In [1]: import numpy as np

In [2]: np.set_printoptions(precision=4, suppress=True, linewidth=160, legacy="1.25")

In [3]: tidy = lambda a: np.round(a, 4) + 0

In [4]: J = np.array([[3, 3, -3, 1, 3],
   ...:     [0, 0, 0, 0, 0],
   ...:     [3, 3, -3, 1, 3],
   ...:     [6, 6, -6, 2, 6],
   ...:     [6, 6, -6, 2, 6],
   ...:     [6, 6, -6, 2, 6]])

In [5]: # column 1 repeats column 0

In [6]: print(np.linalg.cond(J) > 100)
True

In [7]: def softmax(z):
   ...:     e = np.exp(z - z.max(axis=-1, keepdims=True))
   ...:     return e / e.sum(axis=-1, keepdims=True)
   ...: 

In [8]: print(tidy(softmax(10 * J[2])))
[0.3333 0.3333 0.     0.     0.3333]

In [9]: print(softmax(J).sum(axis=1))
[1. 1. 1. 1. 1. 1.]

In [10]: att = J @ J.T / np.sqrt(5)

In [11]: print(softmax(att).round(6).argmax(axis=1))
[3 0 3 3 3 3]

In [12]: print(tidy(softmax(att)[2] @ J))
[ 6.  6. -6.  2.  6.]

In [13]: r = np.linalg.matrix_rank(J)

In [14]: print(r)
1

In [15]: N = np.linalg.svd(J)[2][r:].T

In [16]: print(N.shape)
(5, 4)

In [17]: print(tidy(J @ N))
[[0. 0. 0. 0.]
 [0. 0. 0. 0.]
 [0. 0. 0. 0.]
 [0. 0. 0. 0.]
 [0. 0. 0. 0.]
 [0. 0. 0. 0.]]

In [18]: print([int(np.linalg.matrix_rank(J[:, :j + 1])) for j in range(5)])
[1, 1, 1, 1, 1]

In [19]: print(tidy(N @ N.T))
[[ 0.7568 -0.2432  0.2432 -0.0811 -0.2432]
 [-0.2432  0.7568  0.2432 -0.0811 -0.2432]
 [ 0.2432  0.2432  0.7568  0.0811  0.2432]
 [-0.0811 -0.0811  0.0811  0.973  -0.0811]
 [-0.2432 -0.2432  0.2432 -0.0811  0.7568]]

In [20]: print(tidy(np.linalg.norm(J) ** 2 / np.linalg.norm(J, 2) ** 2))
1.0

In [21]: print(tidy(np.linalg.norm(J, axis=0)))
[11.225  11.225  11.225   3.7417 11.225 ]

In [22]: print(np.linalg.norm(J, axis=1).argmax())
3

In [23]: print(tidy(np.linalg.norm(J, 2)))
22.7596

In [24]: print(tidy(np.linalg.norm(J, 1)), tidy(np.linalg.norm(J, np.inf)))
24.0 26.0

In [25]: x0 = np.array([3, 1, 1, -3, 0])

In [26]: print(np.einsum("ij,j->i", J, x0))
[ 6  0  6 12 12 12]

In [27]: print(J @ (2 * x0))
[12  0 12 24 24 24]

In [28]: print((J * x0).sum(axis=1))
[ 6  0  6 12 12 12]

In [29]: print(J @ x0)
[ 6  0  6 12 12 12]

In [30]: print(np.sign((J @ x0).round(6)))
[1 0 1 1 1 1]

In [31]: print(J @ np.ones(5))
[ 7.  0.  7. 14. 14. 14.]

In [32]: B = np.array([[1, -1], [1, 2], [2, -1]])

In [33]: m1 = np.tile(B, (2, 3))

In [34]: print(m1)
[[ 1 -1  1 -1  1 -1]
 [ 1  2  1  2  1  2]
 [ 2 -1  2 -1  2 -1]
 [ 1 -1  1 -1  1 -1]
 [ 1  2  1  2  1  2]
 [ 2 -1  2 -1  2 -1]]

In [35]: rng = np.random.default_rng(90)

In [36]: B = m1 + rng.integers(-2, 3, (6, 2)) @ rng.integers(-2, 3, (2, 6))

In [37]: print(B)
[[ 2  2  4  3  2 -3]
 [ 0 -2 -3 -4 -2  4]
 [ 2 -2  1 -3  0 -1]
 [ 1 -2  0 -3 -1 -1]
 [ 0  0 -1  0  2  4]
 [ 4  3  6  3  0 -5]]

In [38]: print(tidy(np.linalg.svd(B - m1, compute_uv=False)))
[14.2733  5.3173  0.      0.      0.      0.    ]

In [39]: print(np.abs(B - m1).sum(axis=1))
[14 20  6  6 10 20]
